$ python -q
>>> import numpy as np
>>> from numpy import linalg as LA
>>> np.set_printoptions(precision=2, suppress=True, linewidth=140, legacy="1.25")
>>> m1 = np.loadtxt("dump.csv", delimiter=",")
>>> print(m1)
[[ 1.02 -1.5   1.65]
 [ 0.12 -0.34 -1.75]
 [ 1.18 -1.9  -1.19]
 [ 0.56 -0.15 -0.33]
 [-2.16 -1.16  0.27]]
>>> vec = np.array([-8, -5, 9])
>>> print(m1 @ np.ones(3))
[ 1.18 -1.98 -1.91  0.08 -3.06]
>>> print(m1 @ (2 * vec))
[ 28.3  -30.   -21.31 -13.51  51.12]
>>> print(np.sign((m1 @ vec).round(6)))
[ 1. -1. -1. -1.  1.]
>>> print(m1 @ np.eye(3)[1])
[-1.5  -0.34 -1.9  -0.15 -1.16]
>>> print((m1 * vec).sum(axis=1))
[ 14.15 -15.   -10.66  -6.75  25.56]
>>> Q = m1.astype(float).copy()
>>> for j in range(3):
...     Q[:, j] -= Q[:, :j] @ (Q[:, :j].T @ Q[:, j])
...     Q[:, j] /= LA.norm(Q[:, j])
... 
>>> print(np.round(Q.T @ Q, 2) + 0)
[[1. 0. 0.]
 [0. 1. 0.]
 [0. 0. 1.]]
>>> print(np.round(Q.T @ m1, 2) + 0)
[[ 2.73 -0.51 -0.25]
 [ 0.    2.66  0.  ]
 [ 0.    0.    2.71]]
>>> M2 = m1 / LA.norm(m1, axis=1, keepdims=True)
>>> cov = M2 @ M2.T
>>> print((np.abs(cov) > 0.9).astype(int))
[[1 0 0 0 0]
 [0 1 0 0 0]
 [0 0 1 0 0]
 [0 0 0 1 0]
 [0 0 0 0 1]]
>>> print(cov[2])
[ 0.34  0.63  1.    0.79 -0.11]
>>> Q, Rm = LA.qr(m1)
>>> print(np.round(Q.T @ Q, 2) + 0)
[[1. 0. 0.]
 [0. 1. 0.]
 [0. 0. 1.]]
>>> data = np.array([[-0.3, 52.0, 0.8, 1.4],
...     [0.3, -8.0, -0.3, -0.6],
...     [-0.1, -12.0, 1.1, -0.1]])
>>> print(data)
[[ -0.3  52.    0.8   1.4]
 [  0.3  -8.   -0.3  -0.6]
 [ -0.1 -12.    1.1  -0.1]]
>>> M2 = np.c_[m1[:, :2] @ np.array([[-2, 1], [-3, -3]]), np.array([1, 1, 0, 1, 2])]
>>> print(M2)
[[ 2.44  5.51  1.  ]
 [ 0.79  1.13  1.  ]
 [ 3.34  6.88  0.  ]
 [-0.68  1.01  1.  ]
 [ 7.82  1.32  2.  ]]
>>> print(np.round(LA.lstsq(m1, M2[:, 0])[0], 2) + 0)
[-2. -3.  0.]
>>> print(LA.matrix_rank(M2))
3
>>> print(LA.matrix_rank(np.c_[m1, M2]))
4
